% python3 -q
>>> import numpy as np
>>> import numpy.linalg as la
>>> np.set_printoptions(precision=3, suppress=True, linewidth=200, legacy="1.25")
>>> J = np.loadtxt("block12.csv", delimiter=",")
>>> J
array([[ 2.,  0.,  0.],
       [ 0., -9., -3.],
       [ 0., -9., -3.]])
>>> Uu, sigma, Vt = la.svd(J)
>>> np.argmax(sigma[:-1] / (sigma[1:] + 1e-6)) + 1
2
>>> sigma.round(3) + 0
array([13.416,  2.   ,  0.   ])
>>> other = Uu[:, :2] @ np.diag(sigma[:2]) @ Vt[:2]
>>> la.matrix_rank(other)
2
>>> np.round(la.norm(J - other) / la.norm(J), 3)
0.0
>>> round(float(la.norm(J - other, 2)), 3), np.round(sigma[2], 3)
(0.0, 0.0)
>>> other
array([[ 2.,  0.,  0.],
       [ 0., -9., -3.],
       [ 0., -9., -3.]])
>>> la.matrix_rank(J, rtol=0.05)
2
>>> Uu, sigma, Vt = la.svd(J)
>>> evecs = Vt[:(sigma > 1e-8).sum()]
>>> rng = np.random.default_rng(858630)
>>> x0 = J[0] + -2 * J[2] + rng.integers(2) * np.eye(3)[0]
>>> x0
array([ 2., 18.,  6.])
>>> evecs.T @ evecs
array([[1. , 0. , 0. ],
       [0. , 0.9, 0.3],
       [0. , 0.3, 0.1]])
>>> np.diag(evecs.T @ evecs)
array([1. , 0.9, 0.1])
>>> round(la.norm(x0 - evecs.T @ evecs @ x0), 3)
0.0
>>> round(la.det(J[::-1]), 3)
0.0
>>> np.kron(np.eye(2, dtype=int), J)
array([[ 2.,  0.,  0.,  0.,  0.,  0.],
       [ 0., -9., -3.,  0., -0., -0.],
       [ 0., -9., -3.,  0., -0., -0.],
       [ 0.,  0.,  0.,  2.,  0.,  0.],
       [ 0., -0., -0.,  0., -9., -3.],
       [ 0., -0., -0.,  0., -9., -3.]])
>>> arr = np.array([[0, -1, 0, -1, 1],
...     [0, -3, 0, -3, 2],
...     [0, 0, -2, 2, 3],
...     [0, 0, 0, -3, 0],
...     [0, 0, 0, 0, -3]])
>>> # looks like rank 4
>>> np.einsum("ii->", arr)
-11
>>> round(float(la.det(arr.T)), 3)
0.0
>>> np.round(la.eigvals(arr).sum().real, 3)
-11.0
>>> r = la.matrix_rank(arr)
>>> r
4
>>> ns = la.svd(arr)[2][r:].T
>>> [int(la.matrix_rank(arr[:, :j + 1])) for j in range(5)]
[0, 1, 2, 3, 4]
>>> la.matrix_rank(arr.T @ arr), la.matrix_rank(arr @ arr.T)
(4, 4)
>>> [int(la.matrix_rank(arr[:i])) for i in range(1, len(arr) + 1)]
[1, 2, 3, 4, 4]
>>> ns[:, 0] / ns[np.abs(ns[:, 0]).round(6).argmax(), 0]
array([1., 0., 0., 0., 0.])
>>> ns.shape
(5, 1)
>>> M = np.load("x.npy")
>>> M
array([[ 10.082,  -0.57 , -18.352,   3.103],
       [  1.967,  -2.22 ,  -5.344,  -9.739],
       [-11.723,   6.794,   1.635,  -3.568],
       [  6.231,  10.515, -10.452,   8.008],
       [-11.696,   3.148,   3.184,   1.142],
       [ -3.482,   9.557,   2.08 ,   7.207],
       [ -2.76 ,  -8.746,  -7.504,   7.3  ],
       [-11.048,  -7.568,  -4.894,  -3.511],
       [ -6.426,  10.351, -16.635,  12.48 ],
       [ -4.857,  -5.756,   1.466, -17.139],
       [ -1.572, -10.794,   0.896,   6.47 ],
       [ 13.465,  -6.565,   4.404,  -9.298],
       [  8.664,   4.756,  11.4  ,   5.808],
       [  1.629,   6.813,  -4.664,   5.612],
       [-18.366,  -4.8  , -11.147,   7.392],
       [ -2.897,   7.536,  -3.836,  -8.464],
       [-11.628,   0.405,  -7.472,  -2.05 ],
       [ 15.38 ,   0.78 ,   0.538,   0.331],
       [ 15.912,  -1.323,  -6.472,  10.156],
       [ 10.563,   7.592,  -3.784, -23.221],
       [ -7.951,  -0.757,   0.285,  12.62 ],
       [-19.46 ,  11.126,   5.306,  21.807],
       [ 12.768,  -9.353,   0.603,  -4.378],
       [  1.405,  -0.417,   7.343,  12.622],
       [  3.489,   6.203,   1.085, -21.101],
       [  2.517,  -5.642, -22.339,  18.345],
       [  3.104,  13.155,   3.677,   8.707],
       [ -5.868,   0.376,  -9.612,  -1.512]])
>>> P = M @ la.solve(M.T @ M, M.T)
>>> np.allclose(P @ P, P)
True
>>> np.round(la.eigvalsh(P), 3) + 0
array([0., 0., 0., 0., 0., 0., 0., 0., 0., 0., 0., 0., 0., 0., 0., 0., 0., 0., 0., 0., 0., 0., 0., 0., 1., 1., 1., 1.])
